$ ipython --no-banner

In [1]: import numpy as np

In [2]: from numpy import linalg as LA

In [3]: np.set_printoptions(precision=2, suppress=True, linewidth=140, floatmode="fixed")

In [4]: rnd = lambda a: np.round(a, 2) + 0

In [5]: m1 = np.loadtxt("block13.csv", delimiter=",")

In [6]: m1
Out[6]: 
array([[1.00, 1.00, 1.00],
       [1.00, 1.00, 0.00],
       [1.00, 2.00, 2.00]])

In [7]: A2 = np.array([[1, -1], [1, -2]])

In [8]: Z = np.kron(A2, m1)

In [9]: Z.shape
Out[9]: (6, 6)

In [10]: A2 = LA.inv(m1)

In [11]: A2
Out[11]: 
array([[ 2.00,  0.00, -1.00],
       [-2.00,  1.00,  1.00],
       [ 1.00, -1.00, -0.00]])

In [12]: np.allclose(A2, m1.T)
Out[12]: False

In [13]: rnd(LA.inv(A2))
Out[13]: 
array([[1.00, 1.00, 1.00],
       [1.00, 1.00, 0.00],
       [1.00, 2.00, 2.00]])

In [14]: sigma = 10 * 0.9 ** np.arange(3)

In [15]: rng = np.random.default_rng(76849)

In [16]: A = rng.normal(size=(18, 3)) * rng.permutation(sigma)

In [17]: rnd(A)
Out[17]: 
array([[  4.11,   8.36, -14.76],
       [  3.25,  -1.44,  -1.29],
       [  5.32,  -4.09,  -1.71],
       [  2.07,  -8.92,   7.66],
       [  7.74,  -3.64,   2.32],
       [ -4.34,  13.23,  15.08],
       [ -4.39,  -1.72,  -3.44],
       [ 15.48,  12.97,  -0.82],
       [-11.86,  -0.27, -10.09],
       [  0.29,   4.37,  -0.09],
       [  0.45,   3.83,  14.73],
       [-12.64,  -4.71,   8.76],
       [  1.10,   7.89,   2.96],
       [ -0.54, -10.12, -13.11],
       [ -1.60,  -0.21,  19.83],
       [ -5.70,   6.90,  18.47],
       [ -2.27,  -0.23, -11.41],
       [ -6.70,  16.98,   5.57]])

In [18]: idx = A[:, 0] > np.median(A[:, 0])

In [19]: u = A[idx].mean(axis=0) - A[~idx].mean(axis=0)

In [20]: np.argsort(-np.abs(u).round(6), kind="stable")
Out[20]: array([0, 2, 1])

In [21]: rnd(u)
Out[21]: array([ 9.98, -0.06, -2.30])

In [22]: idx.astype(int)
Out[22]: array([1, 1, 1, 1, 1, 0, 0, 1, 0, 1, 1, 0, 1, 0, 0, 0, 0, 0])
